>>> import numpy as np
>>> np.set_printoptions(precision=2, suppress=True, linewidth=160)
>>> rnd = lambda a: np.round(a, 2) + 0
>>> E = np.loadtxt("x.csv", delimiter=",")
>>> E
array([[ 1.,  1.,  2.,  2.,  2.,  0.,  1.,  3.,  0.],
       [ 0.,  0.,  1.,  1.,  0.,  3.,  3.,  0.,  1.],
       [ 3.,  2.,  3.,  1.,  3.,  0.,  1.,  2.,  2.],
       [ 2.,  2.,  1.,  3.,  3.,  3.,  2.,  0.,  0.],
       [ 3.,  3.,  2.,  3.,  1.,  1.,  0.,  1.,  0.],
       [ 1.,  1.,  5.,  5.,  2.,  9., 10.,  3.,  3.]])
>>> # rows and columns are dependent
>>> other = E[0, 0] * E[1:] - np.outer(E[1:, 0], E[0])
>>> other
array([[ 0.,  0.,  1.,  1.,  0.,  3.,  3.,  0.,  1.],
       [ 0., -1., -3., -5., -3.,  0., -2., -7.,  2.],
       [ 0.,  0., -3., -1., -1.,  3.,  0., -6.,  0.],
       [ 0.,  0., -4., -3., -5.,  1., -3., -8.,  0.],
       [ 0.,  0.,  3.,  3.,  0.,  9.,  9.,  0.,  3.]])
>>> np.flatnonzero(~other.round(6).any(axis=1))
array([], dtype=int64)
>>> other = np.array([[-5, -1, -3],
...     [0, -1, 4],
...     [-4, -1, 1],
...     [-3, -5, -1],
...     [-5, 5, -4],
...     [2, 1, 1],
...     [3, 5, -5],
...     [-2, -3, 4],
...     [5, -3, 4]])
>>> other.T @ E.T
array([[-32.,  13., -36., -26., -37.,   7.],
       [ -8.,   9.,  -5.,   8., -20.,  19.],
       [  0.,  -8.,   0., -19.,   3., -24.]])
>>> np.einsum("ij->j", E)
array([10.,  9., 14., 15., 11., 16., 17.,  9.,  6.])
>>> np.einsum("ik,kj->ij", E, other)
array([[-32.,  -8.,   0.],
       [ 13.,   9.,  -8.],
       [-36.,  -5.,   0.],
       [-26.,   8., -19.],
       [-37., -20.,   3.],
       [  7.,  19., -24.]])
>>> np.einsum("ij,ij->i", E, E)
array([ 24.,  21.,  41.,  40.,  34., 255.])
>>> q, _ = np.linalg.qr(np.array([[-0.7, -1.2, 0.5, 0.4, 0.4],
...     [0.2, -1.4, 0.0, -2.0, 0.1],
...     [-0.7, -0.4, -0.3, -1.2, 0.3],
...     [-1.0, 2.0, -0.9, 0.5, -0.5],
...     [0.2, -2.4, 0.4, -1.0, 1.2],
...     [-2.1, 0.1, 0.3, -1.9, -1.0],
...     [-1.3, 0.6, 1.2, -0.6, 0.2]]))
>>> mat = q @ q.T
>>> rnd(mat)
array([[ 0.75, -0.29, -0.05, -0.05,  0.25,  0.17, -0.07],
       [-0.29,  0.54,  0.17, -0.23,  0.17,  0.19, -0.11],
       [-0.05,  0.17,  0.49,  0.34,  0.31,  0.05,  0.04],
       [-0.05, -0.23,  0.34,  0.74, -0.13,  0.03, -0.05],
       [ 0.25,  0.17,  0.31, -0.13,  0.62, -0.17,  0.05],
       [ 0.17,  0.19,  0.05,  0.03, -0.17,  0.89,  0.05],
       [-0.07, -0.11,  0.04, -0.05,  0.05,  0.05,  0.97]])
>>> np.abs(np.diag(np.linalg.qr(mat)[1])) > 1e-9
array([ True,  True,  True,  True,  True, False, False])
>>> np.unique(mat.round(6), axis=0).shape
(7, 7)
>>> rng = np.random.default_rng(353513)
>>> other = mat + rng.integers(-2, 3, (7, 5)) @ rng.integers(-2, 3, (5, 7))
>>> rnd(other)
array([[  4.75,   0.71,  -0.05,  -7.05,  -0.75,   5.17,  -1.07],
       [  1.71,   2.54,  -1.83,  -2.23,  -0.83,   0.19,  -1.11],
       [  9.95,   0.17,  -3.51, -11.66,   3.31,   8.05,   1.04],
       [ -6.05,  -4.23,   6.34,  -0.26,   3.87,   3.03,   3.95],
       [  2.25,   3.17,  -8.69,  -5.13,   4.62,  -3.17,   2.05],
       [  4.17,  -0.81,   1.05,   5.03,  -6.17,   0.89,  -4.95],
       [ -0.07,  -2.11,  -0.96,   5.95,  -6.95,  -2.95,  -5.03]])
>>> np.linalg.matrix_rank(other - mat, tol=1e-8)
np.int64(5)
>>> rnd(other - mat)
array([[  4.,   1.,   0.,  -7.,  -1.,   5.,  -1.],
       [  2.,   2.,  -2.,  -2.,  -1.,   0.,  -1.],
       [ 10.,   0.,  -4., -12.,   3.,   8.,   1.],
       [ -6.,  -4.,   6.,  -1.,   4.,   3.,   4.],
       [  2.,   3.,  -9.,  -5.,   4.,  -3.,   2.],
       [  4.,  -1.,   1.,   5.,  -6.,   0.,  -5.],
       [  0.,  -2.,  -1.,   6.,  -7.,  -3.,  -6.]])
>>> m1 = np.diag(5 * np.array([0, 3, 0, 0, 0, 0, 0])) + np.array([[1, 0, 2, 2, 1, -1, 0],
...     [0, -1, 1, 0, 0, -1, -2],
...     [-1, 0, 0, -2, -2, 2, -2],
...     [-1, 2, 0, 1, 2, 1, 1],
...     [1, -2, 0, 2, 0, 0, -1],
...     [1, 1, 2, 0, 2, 2, 2],
...     [2, 0, -1, 0, -2, 0, 2]])
>>> m1
array([[ 1,  0,  2,  2,  1, -1,  0],
       [ 0, 14,  1,  0,  0, -1, -2],
       [-1,  0,  0, -2, -2,  2, -2],
       [-1,  2,  0,  1,  2,  1,  1],
       [ 1, -2,  0,  2,  0,  0, -1],
       [ 1,  1,  2,  0,  2,  2,  2],
       [ 2,  0, -1,  0, -2,  0,  2]])
>>> other = np.linalg.inv(m1)
>>> rnd(m1 @ other)
array([[1., 0., 0., 0., 0., 0., 0.],
       [0., 1., 0., 0., 0., 0., 0.],
       [0., 0., 1., 0., 0., 0., 0.],
       [0., 0., 0., 1., 0., 0., 0.],
       [0., 0., 0., 0., 1., 0., 0.],
       [0., 0., 0., 0., 0., 1., 0.],
       [0., 0., 0., 0., 0., 0., 1.]])
>>> rnd(np.linalg.cond(m1))
np.float64(23.33)
>>> np.allclose(other, m1.T)
False
>>> rnd(np.linalg.slogdet(m1)[0])
np.float64(-1.0)
>>> rnd(np.linalg.inv(other))
array([[ 1.,  0.,  2.,  2.,  1., -1.,  0.],
       [ 0., 14.,  1.,  0.,  0., -1., -2.],
       [-1.,  0.,  0., -2., -2.,  2., -2.],
       [-1.,  2.,  0.,  1.,  2.,  1.,  1.],
       [ 1., -2.,  0.,  2.,  0.,  0., -1.],
       [ 1.,  1.,  2.,  0.,  2.,  2.,  2.],
       [ 2.,  0., -1.,  0., -2.,  0.,  2.]])
>>> x = np.array([4, 1, -2, -1, 1, 2, -1])
>>> target = m1 @ x
>>> target
array([-3, 12,  2,  0,  1,  5,  6])
>>> rnd(np.linalg.solve(m1.T, m1[1]))
array([0., 1., 0., 0., 0., 0., 0.])
>>> rnd(np.linalg.solve(m1, target + m1[:, 5]))
array([ 4.,  1., -2., -1.,  1.,  3., -1.])
>>> rnd(np.linalg.solve(m1, m1[:, 2]))
array([0., 0., 1., 0., 0., 0., 0.])
>>> def softmax(z):
...     e = np.exp(z - z.max(axis=-1, keepdims=True))
...     return e / e.sum(axis=-1, keepdims=True)
... 
>>> rnd(softmax(10 * m1[3]))
array([0. , 0.5, 0. , 0. , 0.5, 0. , 0. ])
>>> rnd(softmax(m1[3]))
array([0.02, 0.3 , 0.04, 0.11, 0.3 , 0.11, 0.11])
>>> scores = m1 @ m1.T / np.sqrt(7)
>>> softmax(scores).round(6).argmax(axis=1)
array([0, 1, 2, 1, 4, 5, 6])
>>> rnd(softmax(scores)[3] @ m1)
array([ 0.  , 13.88,  1.  ,  0.01,  0.02, -0.98, -1.97])
>>> rnd(softmax(scores))
array([[0.77, 0.04, 0.  , 0.03, 0.08, 0.08, 0.01],
       [0.  , 1.  , 0.  , 0.  , 0.  , 0.  , 0.  ],
       [0.  , 0.  , 0.99, 0.  , 0.  , 0.  , 0.  ],
       [0.  , 0.99, 0.  , 0.01, 0.  , 0.  , 0.  ],
       [0.13, 0.  , 0.01, 0.  , 0.84, 0.01, 0.02],
       [0.01, 0.04, 0.  , 0.03, 0.  , 0.92, 0.  ],
       [0.  , 0.  , 0.  , 0.  , 0.01, 0.01, 0.98]])
